$ python -q
>>> import numpy as np
>>> from numpy import linalg as LA
>>> np.set_printoptions(suppress=True, linewidth=160)
>>> rnd = lambda a: np.round(a, 2) + 0
>>> Q, _ = LA.qr(np.array([[-0.4, 0.0, -1.3, 1.2],
...     [0.4, 0.3, 1.4, -1.0],
...     [2.0, -0.8, -1.6, -1.1],
...     [-1.3, 1.1, -0.5, 0.3]]))
>>> V, _ = LA.qr(np.array([[0.0, -0.4, -0.2, 0.8, 0.1, -0.6],
...     [1.7, -0.6, -0.1, -0.7, 0.1, -1.8],
...     [-0.7, 0.1, -0.8, -0.8, -1.1, 0.1],
...     [-0.1, -2.3, 0.8, 0.2, 1.0, -0.5],
...     [0.4, -1.3, -0.9, 1.4, -0.1, -0.8],
...     [-1.9, -1.4, 0.3, -0.1, 0.4, 0.5]]))
>>> sigma = 10 * 0.9 ** np.arange(4)
>>> K = Q[:, :4] * sigma @ V[:4]
>>> rnd(K)
array([[-2.83,  3.56,  0.36, -1.04, -6.04, -1.17],
       [ 4.69,  4.9 , -3.81, -1.95,  2.15,  0.88],
       [ 0.24, -1.28,  1.43, -6.58, -0.15,  6.49],
       [ 2.69,  0.92,  4.05, -3.68,  0.99, -6.49]])
>>> W = np.array([[-1, -1], [-2, 1], [1, 2], [2, 1], [2, -2], [2, 1]])
>>> beta = np.array([1, 1])
>>> hid = np.maximum(K @ W + beta, 0)
>>> (hid > 0).mean(axis=0)
array([0.25, 0.5 ])
>>> (hid > 0).astype(int)
array([[0, 1],
       [0, 0],
       [1, 1],
       [0, 0]])
>>> W2 = np.array([[1, 3, 3], [1, 0, 2]])
>>> W @ W2
array([[-2, -3, -5],
       [-1, -6, -4],
       [ 3,  3,  7],
       [ 3,  6,  8],
       [ 0,  6,  2],
       [ 3,  6,  8]])
>>> (hid @ W2).round(6).argmax(axis=1)
array([2, 0, 2, 0])
>>> T = np.stack([K, -2 * K, K[::-1]])
>>> LA.matrix_rank(T)
array([4, 4, 4])
>>> K[:, 6]
Traceback (most recent call last):
  File "<python-input-19>", line 1, in <module>
    K[:, 6]
    ~^^^^^^
IndexError: index 6 is out of bounds for axis 1 with size 6
>>> rnd(K.mean(axis=0))
array([ 1.2 ,  2.02,  0.51, -3.31, -0.76, -0.07])
>>> rnd(LA.svd(K, compute_uv=False))
array([10.  ,  9.  ,  8.1 ,  7.29])
>>> K.shape
(4, 6)
>>> LA.matrix_rank(K)
np.int64(4)
>>> np.unravel_index(np.abs(K).argmax(), K.shape)
(np.int64(2), np.int64(3))
>>> rnd(K.sum(axis=0))
array([  4.78,   8.1 ,   2.02, -13.25,  -3.04,  -0.29])
>>> rnd(np.abs(K).max())
np.float64(6.58)
>>> mat = np.load("x.npy")
>>> rnd(mat)
array([[ 1.  ,  0.  ,  0.  ,  0.  ,  0.  ,  0.  ,  0.  ,  0.  ,  0.  ,  0.  ,  0.  ,  0.  ,  0.  ,  0.  ],
       [ 0.  ,  1.  ,  0.  ,  0.  ,  0.  ,  0.  ,  0.  ,  0.  ,  0.  ,  0.  ,  0.  ,  0.  ,  0.  ,  0.  ],
       [ 0.  ,  0.  ,  1.  ,  0.  ,  0.  ,  0.  ,  0.  ,  0.  ,  0.  ,  0.  ,  0.  ,  0.  ,  0.  ,  0.  ],
       [ 0.  ,  0.  ,  0.  ,  1.  ,  0.  ,  0.  ,  0.  ,  0.  ,  0.  ,  0.  ,  0.  ,  0.  ,  0.  ,  0.  ],
       [ 0.  ,  0.  ,  0.  ,  0.  ,  1.  ,  0.  ,  0.  ,  0.  ,  0.  ,  0.  ,  0.  ,  0.  ,  0.  ,  0.  ],
       [ 0.  ,  0.  ,  0.  ,  0.  ,  0.  ,  1.  ,  0.  ,  0.  ,  0.  ,  0.  ,  0.  ,  0.  ,  0.  ,  0.  ],
       [ 0.  ,  0.  ,  0.  ,  0.  ,  0.  ,  0.  ,  1.  ,  0.  ,  0.  ,  0.  ,  0.  ,  0.  ,  0.  ,  0.  ],
       [ 0.  ,  0.  ,  0.  ,  0.  ,  0.  ,  0.  ,  0.  ,  0.81,  0.  ,  0.59,  0.  ,  0.  ,  0.  ,  0.  ],
       [ 0.  ,  0.  ,  0.  ,  0.  ,  0.  ,  0.  ,  0.  ,  0.  ,  1.  ,  0.  ,  0.  ,  0.  ,  0.  ,  0.  ],
       [ 0.  ,  0.  ,  0.  ,  0.  ,  0.  ,  0.  ,  0.  , -0.59,  0.  ,  0.81,  0.  ,  0.  ,  0.  ,  0.  ],
       [ 0.  ,  0.  ,  0.  ,  0.  ,  0.  ,  0.  ,  0.  ,  0.  ,  0.  ,  0.  ,  1.  ,  0.  ,  0.  ,  0.  ],
       [ 0.  ,  0.  ,  0.  ,  0.  ,  0.  ,  0.  ,  0.  ,  0.  ,  0.  ,  0.  ,  0.  ,  1.  ,  0.  ,  0.  ],
       [ 0.  ,  0.  ,  0.  ,  0.  ,  0.  ,  0.  ,  0.  ,  0.  ,  0.  ,  0.  ,  0.  ,  0.  ,  1.  ,  0.  ],
       [ 0.  ,  0.  ,  0.  ,  0.  ,  0.  ,  0.  ,  0.  ,  0.  ,  0.  ,  0.  ,  0.  ,  0.  ,  0.  ,  1.  ]])
>>> x0 = np.array([-2, 1, -1, -2, 3, -1, 3, -1, 1, 0, 3, -2, -2, -2])
>>> rnd(LA.norm(x0)), rnd(LA.norm(mat @ x0))
(np.float64(7.21), np.float64(7.21))
>>> rnd(mat.T @ (mat @ x0))
array([-2.,  1., -1., -2.,  3., -1.,  3., -1.,  1.,  0.,  3., -2., -2., -2.])
>>> np.allclose(mat @ mat.T, mat.T @ mat)
True
>>> rnd(np.sort(np.abs(LA.eigvals(mat))))
array([1., 1., 1., 1., 1., 1., 1., 1., 1., 1., 1., 1., 1., 1.])
>>> assert mat == mat.T
Traceback (most recent call last):
  File "<python-input-34>", line 1, in <module>
    assert mat == mat.T
           ^^^^^^^^^^^^
ValueError: The truth value of an array with more than one element is ambiguous. Use a.any() or a.all()
>>> mat.inv()
Traceback (most recent call last):
  File "<python-input-35>", line 1, in <module>
    mat.inv()
    ^^^^^^^
AttributeError: 'numpy.ndarray' object has no attribute 'inv'
>>> x0 = np.array([-2, 2, -1, -2, 2, -2, 2, 2, 1, 0, 2, 1, 1, -2])
>>> rnd(mat @ (2 * x0))
array([-4.  ,  4.  , -2.  , -4.  ,  4.  , -4.  ,  4.  ,  3.24,  2.  , -2.35,  4.  ,  2.  ,  2.  , -4.  ])
>>> rnd(mat @ np.ones(14))
array([1.  , 1.  , 1.  , 1.  , 1.  , 1.  , 1.  , 1.4 , 1.  , 0.22, 1.  , 1.  , 1.  , 1.  ])
>>> rnd((mat * x0).sum(axis=1))
array([-2.  ,  2.  , -1.  , -2.  ,  2.  , -2.  ,  2.  ,  1.62,  1.  , -1.18,  2.  ,  1.  ,  1.  , -2.  ])
>>> F = np.load("block12.npy")
>>> rnd(F)
array([[-0.54,  0.57, -0.3 ,  0.01, -0.06, -0.09, -0.36,  0.12,  0.18, -0.29,  0.11],
       [-0.22,  0.01,  0.19, -0.15,  0.69, -0.14, -0.08, -0.05,  0.44,  0.44, -0.03],
       [-0.03,  0.01, -0.01, -0.77, -0.05,  0.53, -0.2 , -0.19, -0.13,  0.05,  0.17],
       [-0.38, -0.43,  0.43, -0.18,  0.07, -0.09,  0.12,  0.08,  0.1 , -0.64, -0.03],
       [-0.16,  0.12, -0.36, -0.16, -0.05, -0.05,  0.77, -0.41,  0.21, -0.05,  0.01],
       [ 0.03,  0.45,  0.34, -0.36,  0.03, -0.48,  0.22,  0.16, -0.49,  0.07, -0.1 ],
       [ 0.62,  0.13,  0.02, -0.21, -0.01, -0.36, -0.23, -0.27,  0.41, -0.35,  0.09],
       [-0.24, -0.21, -0.09,  0.07,  0.01, -0.3 , -0.34, -0.71, -0.37,  0.04, -0.21],
       [-0.13,  0.02,  0.24, -0.13, -0.61, -0.03, -0.07,  0.  ,  0.4 ,  0.28, -0.55],
       [-0.16, -0.3 , -0.02, -0.11, -0.36, -0.41, -0.03,  0.09,  0.07,  0.31,  0.68],
       [-0.05,  0.35,  0.62,  0.34, -0.11,  0.27,  0.06, -0.41,  0.05,  0.02,  0.35]])
>>> W = np.array([[-2, 5, -3, 4],
...     [3, -1, -3, -2],
...     [-4, -5, 2, 5],
...     [-4, 5, 5, 2],
...     [1, -3, 4, -2],
...     [2, 0, -1, -4],
...     [0, 0, 2, 4],
...     [-5, 0, 3, -1],
...     [4, -4, -4, 0],
...     [3, 3, -2, 2],
...     [1, 0, 1, -4]])
>>> beta = np.array([0, 0, 1, 0])
>>> hid = np.maximum(F @ W + beta, 0)
>>> rnd((hid > 0).mean(axis=0))
array([0.82, 0.18, 0.55, 0.64])
>>> (hid > 0).astype(int)
array([[1, 0, 0, 0],
       [1, 0, 1, 0],
       [1, 0, 0, 0],
       [0, 0, 1, 1],
       [1, 0, 0, 1],
       [0, 0, 1, 1],
       [1, 0, 0, 1],
       [1, 1, 1, 1],
       [1, 0, 0, 1],
       [1, 1, 1, 0],
       [1, 0, 1, 1]])
>>> W2 = np.array([[5, 5], [1, 4], [3, 4], [4, 5]])
>>> W @ W2
array([[  2,  18],
       [ -3, -11],
       [  1,  -7],
       [  8,  30],
       [  6,  -1],
       [ -9, -14],
       [ 22,  28],
       [-20, -18],
       [  4, -12],
       [ 20,  29],
       [ -8, -11]])
>>> (hid @ W2).round(6).argmax(axis=1)
array([0, 1, 0, 1, 1, 1, 1, 1, 1, 1, 1])
>>> theta = np.radians(45)
>>> R = np.eye(11)
>>> R[10, 10] = R[1, 1] = np.cos(theta)
>>> R[10, 1], R[1, 10] = -np.sin(theta), np.sin(theta)
>>> rnd(R)
array([[ 1.  ,  0.  ,  0.  ,  0.  ,  0.  ,  0.  ,  0.  ,  0.  ,  0.  ,  0.  ,  0.  ],
       [ 0.  ,  0.71,  0.  ,  0.  ,  0.  ,  0.  ,  0.  ,  0.  ,  0.  ,  0.  ,  0.71],
       [ 0.  ,  0.  ,  1.  ,  0.  ,  0.  ,  0.  ,  0.  ,  0.  ,  0.  ,  0.  ,  0.  ],
       [ 0.  ,  0.  ,  0.  ,  1.  ,  0.  ,  0.  ,  0.  ,  0.  ,  0.  ,  0.  ,  0.  ],
       [ 0.  ,  0.  ,  0.  ,  0.  ,  1.  ,  0.  ,  0.  ,  0.  ,  0.  ,  0.  ,  0.  ],
       [ 0.  ,  0.  ,  0.  ,  0.  ,  0.  ,  1.  ,  0.  ,  0.  ,  0.  ,  0.  ,  0.  ],
       [ 0.  ,  0.  ,  0.  ,  0.  ,  0.  ,  0.  ,  1.  ,  0.  ,  0.  ,  0.  ,  0.  ],
       [ 0.  ,  0.  ,  0.  ,  0.  ,  0.  ,  0.  ,  0.  ,  1.  ,  0.  ,  0.  ,  0.  ],
       [ 0.  ,  0.  ,  0.  ,  0.  ,  0.  ,  0.  ,  0.  ,  0.  ,  1.  ,  0.  ,  0.  ],
       [ 0.  ,  0.  ,  0.  ,  0.  ,  0.  ,  0.  ,  0.  ,  0.  ,  0.  ,  1.  ,  0.  ],
       [ 0.  , -0.71,  0.  ,  0.  ,  0.  ,  0.  ,  0.  ,  0.  ,  0.  ,  0.  ,  0.71]])
>>> Y = F @ R.T
>>> np.allclose(LA.norm(F, axis=1), LA.norm(Y, axis=1))
True
